% python3 -q
>>> import numpy as np
>>> from numpy import linalg as LA
>>> np.set_printoptions(precision=4, suppress=True, linewidth=100)
>>> def tidy(a):
...     return np.round(a, 4) + 0
... 
>>> A = np.loadtxt("test7.csv", delimiter=",")
>>> A
array([[-0.3452, -0.4699, -0.207 ],
       [ 0.1194,  0.1684,  0.0699],
       [ 0.1194,  0.1684,  0.0699],
       [ 0.4462,  0.5915,  0.2729],
       [ 0.9154,  0.9762,  0.7211],
       [ 0.7443,  0.8764,  0.508 ],
       [ 0.4462,  0.5915,  0.2729],
       [-0.4462, -0.5915, -0.2729],
       [ 0.8337,  0.9354,  0.6044],
       [-0.3452, -0.4699, -0.207 ],
       [-0.9468, -0.9879, -0.7818],
       [ 0.3452,  0.4699,  0.207 ],
       [ 0.3452,  0.4699,  0.207 ],
       [ 0.    ,  0.    ,  0.    ],
       [-0.9154, -0.9762, -0.7211],
       [-0.1194, -0.1684, -0.0699],
       [ 0.8668,  0.9536,  0.6469],
       [-0.537 , -0.6911, -0.3364],
       [ 0.9737,  0.9956,  0.8511],
       [ 0.9871,  0.9984,  0.8996],
       [-0.8668, -0.9536, -0.6469],
       [-0.9899, -0.9989, -0.9121],
       [ 0.8668,  0.9536,  0.6469],
       [-0.9969, -0.9998, -0.9554],
       [ 0.9981,  0.9999,  0.9661],
       [ 0.2355,  0.3275,  0.1391],
       [ 0.1194,  0.1684,  0.0699],
       [-0.537 , -0.6911, -0.3364],
       [ 0.9329,  0.983 ,  0.7531],
       [-0.9329, -0.983 , -0.7531],
       [-0.9793, -0.9969, -0.8692],
       [ 0.    ,  0.    ,  0.    ],
       [ 0.537 ,  0.6911,  0.3364],
       [ 0.8337,  0.9354,  0.6044],
       [ 0.7443,  0.8764,  0.508 ],
       [ 0.537 ,  0.6911,  0.3364],
       [ 0.8337,  0.9354,  0.6044],
       [ 0.9579,  0.9914,  0.8076]])
>>> # rows 1 and 2 are equal
>>> labels = A[:, 1] > np.median(A[:, 1])
>>> f = A[labels].mean(axis=0) - A[~labels].mean(axis=0)
>>> tidy(f)
array([1.1847, 1.319 , 0.9197])
>>> tidy((((A - A.mean(axis=0)) @ f > 0) == labels).mean())
np.float64(0.9737)
>>> np.argsort(-np.abs(f).round(6), kind="stable")
array([1, 0, 2])
>>> ((A - A.mean(axis=0)) @ f > 0).astype(int)
array([0, 0, 0, 1, 1, 1, 1, 0, 1, 0, 0, 1, 1, 0, 0, 0, 1, 0, 1, 1, 0, 0, 1, 0, 1, 1, 0, 0, 1, 0, 0,
       0, 1, 1, 1, 1, 1, 1])
>>> labels.astype(int)
array([0, 0, 0, 1, 1, 1, 1, 0, 1, 0, 0, 1, 1, 0, 0, 0, 1, 0, 1, 1, 0, 0, 1, 0, 1, 0, 0, 0, 1, 0, 0,
       0, 1, 1, 1, 1, 1, 1])
